$ python -q
>>> import numpy as np
>>> np.set_printoptions(precision=1, suppress=True, linewidth=100)
>>> def tidy(a):
...     return np.round(a, 1) + 0
... 
>>> t = np.deg2rad(72)
>>> M = np.eye(9)
>>> M[np.ix_([5, 3], [5, 3])] = [[np.cos(t), -np.sin(t)], [np.sin(t), np.cos(t)]]
>>> tidy(M)
array([[ 1. ,  0. ,  0. ,  0. ,  0. ,  0. ,  0. ,  0. ,  0. ],
       [ 0. ,  1. ,  0. ,  0. ,  0. ,  0. ,  0. ,  0. ,  0. ],
       [ 0. ,  0. ,  1. ,  0. ,  0. ,  0. ,  0. ,  0. ,  0. ],
       [ 0. ,  0. ,  0. ,  0.3,  0. ,  1. ,  0. ,  0. ,  0. ],
       [ 0. ,  0. ,  0. ,  0. ,  1. ,  0. ,  0. ,  0. ,  0. ],
       [ 0. ,  0. ,  0. , -1. ,  0. ,  0.3,  0. ,  0. ,  0. ],
       [ 0. ,  0. ,  0. ,  0. ,  0. ,  0. ,  1. ,  0. ,  0. ],
       [ 0. ,  0. ,  0. ,  0. ,  0. ,  0. ,  0. ,  1. ,  0. ],
       [ 0. ,  0. ,  0. ,  0. ,  0. ,  0. ,  0. ,  0. ,  1. ]])
>>> Q, evecs = np.linalg.qr(M[:, :7])[0], np.linalg.qr(M[:, 7:])[0]
>>> s = np.linalg.svd(Q.T @ evecs, compute_uv=False)
>>> tidy(np.linalg.norm(Q @ Q.T - evecs @ evecs.T, 2))
np.float64(1.0)
>>> np.degrees(np.arccos(s.clip(0, 1)))
array([90., 90.])
>>> (s > 0.9).sum()
np.int64(0)
>>> vec = np.array([1, 1, 1, 2, 0, 0, 0, 2, 0])
>>> tidy(np.linalg.norm(vec)), tidy(np.linalg.norm(M @ vec))
(np.float64(3.3), np.float64(3.3))
>>> tidy(np.sort(np.abs(np.degrees(np.angle(np.linalg.eigvals(M))))))
array([ 0.,  0.,  0.,  0.,  0.,  0.,  0., 72., 72.])
>>> 9 - np.linalg.matrix_rank(M - np.eye(9), tol=1e-8)
np.int64(7)
>>> [p for p in range(1, 25) if np.allclose(np.linalg.matrix_power(M, p), np.eye(9))]
[5, 10, 15, 20]
>>> (M != 0).astype(int)
array([[1, 0, 0, 0, 0, 0, 0, 0, 0],
       [0, 1, 0, 0, 0, 0, 0, 0, 0],
       [0, 0, 1, 0, 0, 0, 0, 0, 0],
       [0, 0, 0, 1, 0, 1, 0, 0, 0],
       [0, 0, 0, 0, 1, 0, 0, 0, 0],
       [0, 0, 0, 1, 0, 1, 0, 0, 0],
       [0, 0, 0, 0, 0, 0, 1, 0, 0],
       [0, 0, 0, 0, 0, 0, 0, 1, 0],
       [0, 0, 0, 0, 0, 0, 0, 0, 1]])
>>> tidy(M @ M)
array([[ 1. ,  0. ,  0. ,  0. ,  0. ,  0. ,  0. ,  0. ,  0. ],
       [ 0. ,  1. ,  0. ,  0. ,  0. ,  0. ,  0. ,  0. ,  0. ],
       [ 0. ,  0. ,  1. ,  0. ,  0. ,  0. ,  0. ,  0. ,  0. ],
       [ 0. ,  0. ,  0. , -0.8,  0. ,  0.6,  0. ,  0. ,  0. ],
       [ 0. ,  0. ,  0. ,  0. ,  1. ,  0. ,  0. ,  0. ,  0. ],
       [ 0. ,  0. ,  0. , -0.6,  0. , -0.8,  0. ,  0. ,  0. ],
       [ 0. ,  0. ,  0. ,  0. ,  0. ,  0. ,  1. ,  0. ,  0. ],
       [ 0. ,  0. ,  0. ,  0. ,  0. ,  0. ,  0. ,  1. ,  0. ],
       [ 0. ,  0. ,  0. ,  0. ,  0. ,  0. ,  0. ,  0. ,  1. ]])
>>> rng = np.random.default_rng(112519)
>>> lab = rng.permutation(9)
>>> B = M[:, lab] * rng.choice([-1, 1], 9)
>>> tidy(B)
array([[ 0. ,  0. ,  0. , -1. ,  0. ,  0. ,  0. ,  0. ,  0. ],
       [ 0. ,  0. ,  0. ,  0. ,  1. ,  0. ,  0. ,  0. ,  0. ],
       [ 0. ,  0. ,  0. ,  0. ,  0. ,  0. ,  0. ,  1. ,  0. ],
       [ 0. , -0.3,  0. ,  0. ,  0. ,  0. ,  1. ,  0. ,  0. ],
       [ 0. ,  0. ,  0. ,  0. ,  0. ,  0. ,  0. ,  0. , -1. ],
       [ 0. ,  1. ,  0. ,  0. ,  0. ,  0. ,  0.3,  0. ,  0. ],
       [ 0. ,  0. , -1. ,  0. ,  0. ,  0. ,  0. ,  0. ,  0. ],
       [-1. ,  0. ,  0. ,  0. ,  0. ,  0. ,  0. ,  0. ,  0. ],
       [ 0. ,  0. ,  0. ,  0. ,  0. , -1. ,  0. ,  0. ,  0. ]])
>>> Uu, _, Vt = np.linalg.svd(M.T @ B)
>>> lab
array([7, 3, 6, 0, 1, 8, 5, 2, 4])
>>> tidy(B @ B.T)
array([[1., 0., 0., 0., 0., 0., 0., 0., 0.],
       [0., 1., 0., 0., 0., 0., 0., 0., 0.],
       [0., 0., 1., 0., 0., 0., 0., 0., 0.],
       [0., 0., 0., 1., 0., 0., 0., 0., 0.],
       [0., 0., 0., 0., 1., 0., 0., 0., 0.],
       [0., 0., 0., 0., 0., 1., 0., 0., 0.],
       [0., 0., 0., 0., 0., 0., 1., 0., 0.],
       [0., 0., 0., 0., 0., 0., 0., 1., 0.],
       [0., 0., 0., 0., 0., 0., 0., 0., 1.]])
>>> B[:, 2] @ B[:, 7]
np.float64(0.0)
>>> tidy(np.linalg.norm(B, axis=0))
array([1., 1., 1., 1., 1., 1., 1., 1., 1.])
>>> tidy(B.T @ B)
array([[1., 0., 0., 0., 0., 0., 0., 0., 0.],
       [0., 1., 0., 0., 0., 0., 0., 0., 0.],
       [0., 0., 1., 0., 0., 0., 0., 0., 0.],
       [0., 0., 0., 1., 0., 0., 0., 0., 0.],
       [0., 0., 0., 0., 1., 0., 0., 0., 0.],
       [0., 0., 0., 0., 0., 1., 0., 0., 0.],
       [0., 0., 0., 0., 0., 0., 1., 0., 0.],
       [0., 0., 0., 0., 0., 0., 0., 1., 0.],
       [0., 0., 0., 0., 0., 0., 0., 0., 1.]])
>>> K = np.loadtxt("layer11.csv", delimiter=",")
>>> tidy(K)
array([[ 1. , -0.1, -0.1, -0.1, -0.1,  0.1,  0. ,  0. ,  0.1],
       [-0.1,  0.8, -0.2, -0.2, -0.2,  0.2, -0.1, -0.1,  0.4],
       [-0.1, -0.2,  0.8, -0.2, -0.2,  0.2, -0.1, -0.1,  0.4],
       [-0.1, -0.2, -0.2,  0.8, -0.2,  0.2, -0.1, -0.1,  0.4],
       [-0.1, -0.2, -0.2, -0.2,  0.8,  0.2, -0.1, -0.1,  0.4],
       [ 0.1,  0.2,  0.2,  0.2,  0.2,  0.8,  0.1,  0.1, -0.4],
       [ 0. , -0.1, -0.1, -0.1, -0.1,  0.1,  1. ,  0. ,  0.1],
       [ 0. , -0.1, -0.1, -0.1, -0.1,  0.1,  0. ,  1. ,  0.1],
       [ 0.1,  0.4,  0.4,  0.4,  0.4, -0.4,  0.1,  0.1,  0.3]])
>>> np.allclose(K, K.T)
True
>>> K.inv()
Traceback (most recent call last):
  File "<python-input-32>", line 1, in <module>
    K.inv()
    ^^^^^
AttributeError: 'numpy.ndarray' object has no attribute 'inv'
>>> np.trace(K)
np.float64(7.0)
>>> t = np.radians(60)
>>> r_ = np.eye(9)
>>> r_[3, 3] = r_[0, 0] = np.cos(t)
>>> r_[3, 0], r_[0, 3] = -np.sin(t), np.sin(t)
>>> tidy(r_)
array([[ 0.5,  0. ,  0. ,  0.9,  0. ,  0. ,  0. ,  0. ,  0. ],
       [ 0. ,  1. ,  0. ,  0. ,  0. ,  0. ,  0. ,  0. ,  0. ],
       [ 0. ,  0. ,  1. ,  0. ,  0. ,  0. ,  0. ,  0. ,  0. ],
       [-0.9,  0. ,  0. ,  0.5,  0. ,  0. ,  0. ,  0. ,  0. ],
       [ 0. ,  0. ,  0. ,  0. ,  1. ,  0. ,  0. ,  0. ,  0. ],
       [ 0. ,  0. ,  0. ,  0. ,  0. ,  1. ,  0. ,  0. ,  0. ],
       [ 0. ,  0. ,  0. ,  0. ,  0. ,  0. ,  1. ,  0. ,  0. ],
       [ 0. ,  0. ,  0. ,  0. ,  0. ,  0. ,  0. ,  1. ,  0. ],
       [ 0. ,  0. ,  0. ,  0. ,  0. ,  0. ,  0. ,  0. ,  1. ]])
>>> B = K @ r_.T
>>> np.allclose(np.linalg.norm(K, axis=1), np.linalg.norm(B, axis=1))
True
>>> lab = rng.permutation(9)
>>> lab
array([2, 4, 5, 1, 0, 6, 8, 3, 7])
>>> B = r_[lab][:, lab]
>>> tidy(B)
array([[ 1. ,  0. ,  0. ,  0. ,  0. ,  0. ,  0. ,  0. ,  0. ],
       [ 0. ,  1. ,  0. ,  0. ,  0. ,  0. ,  0. ,  0. ,  0. ],
       [ 0. ,  0. ,  1. ,  0. ,  0. ,  0. ,  0. ,  0. ,  0. ],
       [ 0. ,  0. ,  0. ,  1. ,  0. ,  0. ,  0. ,  0. ,  0. ],
       [ 0. ,  0. ,  0. ,  0. ,  0.5,  0. ,  0. ,  0.9,  0. ],
       [ 0. ,  0. ,  0. ,  0. ,  0. ,  1. ,  0. ,  0. ,  0. ],
       [ 0. ,  0. ,  0. ,  0. ,  0. ,  0. ,  1. ,  0. ,  0. ],
       [ 0. ,  0. ,  0. ,  0. , -0.9,  0. ,  0. ,  0.5,  0. ],
       [ 0. ,  0. ,  0. ,  0. ,  0. ,  0. ,  0. ,  0. ,  1. ]])
>>> tidy(np.linalg.det(B)), tidy(np.linalg.det(r_[lab]))
(np.float64(1.0), np.float64(1.0))
>>> tidy(np.sort(np.abs(np.linalg.eigvals(B))))
array([1., 1., 1., 1., 1., 1., 1., 1., 1.])
>>> tidy(np.diag(B))
array([1. , 1. , 1. , 1. , 0.5, 1. , 1. , 0.5, 1. ])
>>> vec = np.array([2, 1, 0, 2, 0, 0, 0, 3, 0])
>>> target = B @ vec
>>> tidy(target)
array([2. , 1. , 0. , 2. , 2.6, 0. , 0. , 1.5, 0. ])
>>> tidy(np.linalg.solve(B.T, B[6]))
array([0., 0., 0., 0., 0., 0., 1., 0., 0.])
>>> tidy(np.linalg.solve(B, -1 * target))
array([-2., -1.,  0., -2.,  0.,  0.,  0., -3.,  0.])
>>> F = np.array([[-2, 1, -2],
...     [-1, 0, 2],
...     [-1, 1, 2],
...     [-1, -2, -1],
...     [0, 1, 1],
...     [0, 1, 0],
...     [2, 0, 1],
...     [1, -2, -2],
...     [2, -2, 0]])
>>> F[-1] = F[0] + 3 * F[1]
>>> F
array([[-2,  1, -2],
       [-1,  0,  2],
       [-1,  1,  2],
       [-1, -2, -1],
       [ 0,  1,  1],
       [ 0,  1,  0],
       [ 2,  0,  1],
       [ 1, -2, -2],
       [-5,  1,  4]])
>>> vec = np.array([0, 0, 3])
>>> target = F @ vec
>>> tidy(np.linalg.lstsq(F, target)[0])
array([0., 0., 3.])
>>> tidy(np.linalg.pinv(F) @ F)
array([[1., 0., 0.],
       [0., 1., 0.],
       [0., 0., 1.]])
>>> target = target + 0.1 * rng.normal(size=9)
>>> tidy(target)
array([-5.9,  5.9,  6. , -3. ,  2.9,  0. ,  3.1, -6.1, 12.1])
>>> b, *_ = np.linalg.lstsq(F, target)
>>> b.round()
array([-0.,  0.,  3.])
>>> tidy(b)
array([0., 0., 3.])
>>> tidy(F.T @ (target - F @ b))
array([0., 0., 0.])
>>> A = np.array([[-2, -2, 0, 0, 0, 0],
...     [-2, -2, 0, 0, 0, 0],
...     [-1, 0, 0, 0, 0, 0],
...     [0, 0, -2, -2, 0, 0],
...     [0, 0, -2, -2, 0, 0],
...     [0, 0, -1, 0, 0, 0],
...     [0, 0, 0, 0, -2, -2],
...     [0, 0, 0, 0, -2, -2],
...     [0, 0, 0, 0, -1, 0]])
>>> B = np.c_[A[:, :4] @ np.array([[0, 1, 6, 9], [7, 2, 6, 7], [3, 6, 5, 2], [8, 6, 7, 8]]), np.array([2, -2, -2, 0, 1, -1, 0, -1, 0])]
>>> B
array([[-14,  -6, -24, -32,   2],
       [-14,  -6, -24, -32,  -2],
       [  0,  -1,  -6,  -9,  -2],
       [-22, -24, -24, -20,   0],
       [-22, -24, -24, -20,   1],
       [ -3,  -6,  -5,  -2,  -1],
       [  0,   0,   0,   0,   0],
       [  0,   0,   0,   0,  -1],
       [  0,   0,   0,   0,   0]])
>>> tidy(np.linalg.norm(np.linalg.qr(A)[0].T @ B, axis=0) ** 2 / ((B ** 2).sum(axis=0) + 1e-12))
array([1. , 1. , 1. , 1. , 0.4])
